In [1]: import numpy as np

In [2]: import numpy.linalg as la

In [3]: np.set_printoptions(precision=1, suppress=True, linewidth=160)

In [4]: rnd = lambda a: np.round(a, 1) + 0

In [5]: E = np.loadtxt("m.csv", delimiter=",")

In [6]: rnd(E)
Out[6]: 
array([[ 0.1,  0.2, -0.1],
       [ 0.2,  0.9,  0. ],
       [-0.1,  0. ,  1. ]])

In [7]: th = np.radians(30)

In [8]: r_ = np.eye(3)

In [9]: r_[0, 0] = r_[2, 2] = np.cos(th)

In [10]: r_[0, 2], r_[2, 0] = -np.sin(th), np.sin(th)

In [11]: rnd(r_)
Out[11]: 
array([[ 0.9,  0. , -0.5],
       [ 0. ,  1. ,  0. ],
       [ 0.5,  0. ,  0.9]])

In [12]: out = E @ r_.T

In [13]: np.allclose(E @ E.T, out @ out.T)
Out[13]: True

In [14]: U, sig, vt = la.svd(E)

In [15]: V = vt[:(sig > 1e-8).sum()]

In [16]: rng = np.random.default_rng(23)

In [17]: x0 = E[2] + -2 * E[1] + rng.integers(2) * np.eye(3)[2]

In [18]: rnd(x0)
Out[18]: array([-0.6, -1.8,  0.9])

In [19]: rnd(np.diag(V.T @ V))
Out[19]: array([0.1, 0.9, 1. ])

In [20]: np.allclose(V.T @ V @ x0, x0)
Out[20]: True

In [21]: rnd(V.T @ V)
Out[21]: 
array([[ 0.1,  0.2, -0.1],
       [ 0.2,  0.9,  0. ],
       [-0.1,  0. ,  1. ]])

In [22]: [round(float(x), 1) for x in la.svd(E, compute_uv=False)[:3]]
Out[22]: [1.0, 1.0, 0.0]

In [23]: rank = la.matrix_rank(E)

In [24]: rank
Out[24]: np.int64(2)

In [25]: null = la.svd(E)[2][rank:].T

In [26]: la.matrix_rank(E.T @ E), la.matrix_rank(E @ E.T)
Out[26]: (np.int64(2), np.int64(2))

In [27]: [int(la.matrix_rank(E[:i])) for i in range(1, len(E) + 1)]
Out[27]: [1, 2, 2]

In [28]: [int(la.matrix_rank(np.delete(E, i, axis=0))) for i in range(3)]
Out[28]: [2, 2, 2]

In [29]: [int(la.matrix_rank(E[:, :j + 1])) for j in range(3)]
Out[29]: [1, 2, 2]

In [30]: F = np.maximum(np.array([[-4],
    ...:     [-4],
    ...:     [4],
    ...:     [-5],
    ...:     [4],
    ...:     [-4],
    ...:     [-4],
    ...:     [-4],
    ...:     [5],
    ...:     [0],
    ...:     [3],
    ...:     [-5],
    ...:     [2],
    ...:     [1],
    ...:     [5],
    ...:     [-3],
    ...:     [-4],
    ...:     [-4],
    ...:     [-1],
    ...:     [5],
    ...:     [-1],
    ...:     [-2],
    ...:     [2],
    ...:     [0],
    ...:     [-2],
    ...:     [-3],
    ...:     [-2],
    ...:     [5],
    ...:     [1],
    ...:     [4],
    ...:     [-1],
    ...:     [0],
    ...:     [5],
    ...:     [-3]]) @ np.array([[-9, 8, 5]]) + np.array([1, -1, 2]), 0)

In [31]: F
Out[31]: 
array([[37,  0,  0],
       [37,  0,  0],
       [ 0, 31, 22],
       [46,  0,  0],
       [ 0, 31, 22],
       [37,  0,  0],
       [37,  0,  0],
       [37,  0,  0],
       [ 0, 39, 27],
       [ 1,  0,  2],
       [ 0, 23, 17],
       [46,  0,  0],
       [ 0, 15, 12],
       [ 0,  7,  7],
       [ 0, 39, 27],
       [28,  0,  0],
       [37,  0,  0],
       [37,  0,  0],
       [10,  0,  0],
       [ 0, 39, 27],
       [10,  0,  0],
       [19,  0,  0],
       [ 0, 15, 12],
       [ 1,  0,  2],
       [19,  0,  0],
       [28,  0,  0],
       [19,  0,  0],
       [ 0, 39, 27],
       [ 0,  7,  7],
       [ 0, 31, 22],
       [10,  0,  0],
       [ 1,  0,  2],
       [ 0, 39, 27],
       [28,  0,  0]])

In [32]: # row 1 repeats row 0

In [33]: U, sig, vt = la.svd(F)

In [34]: rnd(sig)
Out[34]: array([132.5, 131.6,   4.2])

In [35]: out = U[:, :2] @ np.diag(sig[:2]) @ vt[:2]

In [36]: rnd(la.norm(F - out, 2)), rnd(sig[2])
Out[36]: (np.float64(4.2), np.float64(4.2))

In [37]: rnd(np.abs(F - out).max())
Out[37]: np.float64(1.4)

In [38]: X = np.array([[-1, 3, 0, 0, 3],
    ...:     [2, -1, 3, 2, -3],
    ...:     [0, -1, 2, 2, 3],
    ...:     [-2, 0, 3, 3, -1],
    ...:     [-1, -2, -1, 2, 1],
    ...:     [3, -3, 1, 1, -1],
    ...:     [-7, 6, -9, -6, 12]])

In [39]: X
Out[39]: 
array([[-1,  3,  0,  0,  3],
       [ 2, -1,  3,  2, -3],
       [ 0, -1,  2,  2,  3],
       [-2,  0,  3,  3, -1],
       [-1, -2, -1,  2,  1],
       [ 3, -3,  1,  1, -1],
       [-7,  6, -9, -6, 12]])

In [40]: proj = X @ la.solve(X.T @ X, X.T)

In [41]: la.matrix_rank(np.eye(7) - proj)
Out[41]: np.int64(2)

In [42]: rnd(proj @ X[:, 4])
Out[42]: array([ 3., -3.,  3., -1.,  1., -1., 12.])

In [43]: x0 = np.array([-3, 2, 0, 3, 1])

In [44]: target = X @ x0

In [45]: rnd(la.lstsq(X, target)[0])
Out[45]: array([-3.,  2.,  0.,  3.,  1.])

In [46]: target
Out[46]: array([ 12,  -5,   7,  14,   6, -13,  27])

In [47]: target = target + 0.1 * rng.normal(size=7)

In [48]: rnd(target)
Out[48]: array([ 12. ,  -5. ,   6.8,  14. ,   5.8, -12.9,  27.1])

In [49]: coef, *_ = la.lstsq(X, target)

In [50]: coef.round()
Out[50]: array([-3.,  2.,  0.,  3.,  1.])

In [51]: rnd(X.T @ (target - X @ coef))
Out[51]: array([0., 0., 0., 0., 0.])

In [52]: [round(float(la.norm(la.solve(X.T @ X + lam * np.eye(5), X.T @ target))), 2) for lam in (0, 1, 10, 100)]
Out[52]: [4.77, 4.4, 3.37, 1.49]

In [53]: J = np.loadtxt("x.csv", delimiter=",")

In [54]: J
Out[54]: 
array([[ 0.,  0.,  0.,  0.,  0.],
       [ 2.,  0.,  0., -1.,  2.],
       [ 0.,  0.,  0.,  0.,  0.],
       [ 0.,  0.,  0.,  0.,  0.],
       [ 0.,  0.,  0.,  0.,  0.],
       [ 2.,  0.,  2.,  0.,  2.],
       [ 2., -2.,  1.,  1.,  0.],
       [ 0., -2.,  1.,  2., -2.],
       [ 0., -2., -1.,  1., -2.],
       [ 0.,  0.,  0.,  0.,  0.],
       [ 2.,  0.,  2.,  0.,  2.],
       [ 2.,  0.,  0., -1.,  2.],
       [ 1., -2., -2., -2.,  2.],
       [ 3., -2.,  0., -2.,  4.],
       [ 0., -2.,  1.,  2., -2.],
       [-2., -2.,  2., -2., -2.],
       [ 3., -2., -2., -3.,  4.],
       [-2., -2.,  2., -2., -2.],
       [ 2.,  0.,  2.,  0.,  2.],
       [-1., -4., -2., -5.,  0.],
       [ 0., -2.,  1.,  2., -2.],
       [ 2.,  0.,  2.,  0.,  2.],
       [ 0.,  0.,  0.,  0.,  0.],
       [-2., -2.,  2., -2., -2.],
       [ 2.,  0.,  0., -1.,  2.],
       [ 1., -2., -2., -2.,  2.],
       [ 1., -2., -2., -2.,  2.],
       [ 2., -2.,  3.,  2.,  0.],
       [ 0.,  0.,  0.,  0.,  0.],
       [ 2.,  0.,  2.,  0.,  2.],
       [ 1., -2., -2., -2.,  2.],
       [-2., -2.,  2., -2., -2.],
       [ 0.,  0., -2., -1.,  0.]])

In [55]: cov = np.cov(J, rowvar=False)

In [56]: rnd(J.std(axis=0))
Out[56]: array([1.4, 1.1, 1.5, 1.6, 1.8])

In [57]: rnd(cov)
Out[57]: 
array([[ 2.1,  0.5, -0.2,  0.3,  2.2],
       [ 0.5,  1.3,  0.3,  0.6,  0.5],
       [-0.2,  0.3,  2.3,  1.1, -0.9],
       [ 0.3,  0.6,  1.1,  2.5, -0.9],
       [ 2.2,  0.5, -0.9, -0.9,  3.3]])

In [58]: rnd(np.corrcoef(J.T))
Out[58]: 
array([[ 1. ,  0.3, -0.1,  0.1,  0.8],
       [ 0.3,  1. ,  0.2,  0.4,  0.3],
       [-0.1,  0.2,  1. ,  0.5, -0.3],
       [ 0.1,  0.4,  0.5,  1. , -0.3],
       [ 0.8,  0.3, -0.3, -0.3,  1. ]])

In [59]: np.median(J, axis=0)
Out[59]: array([ 0., -2.,  0.,  0.,  0.])
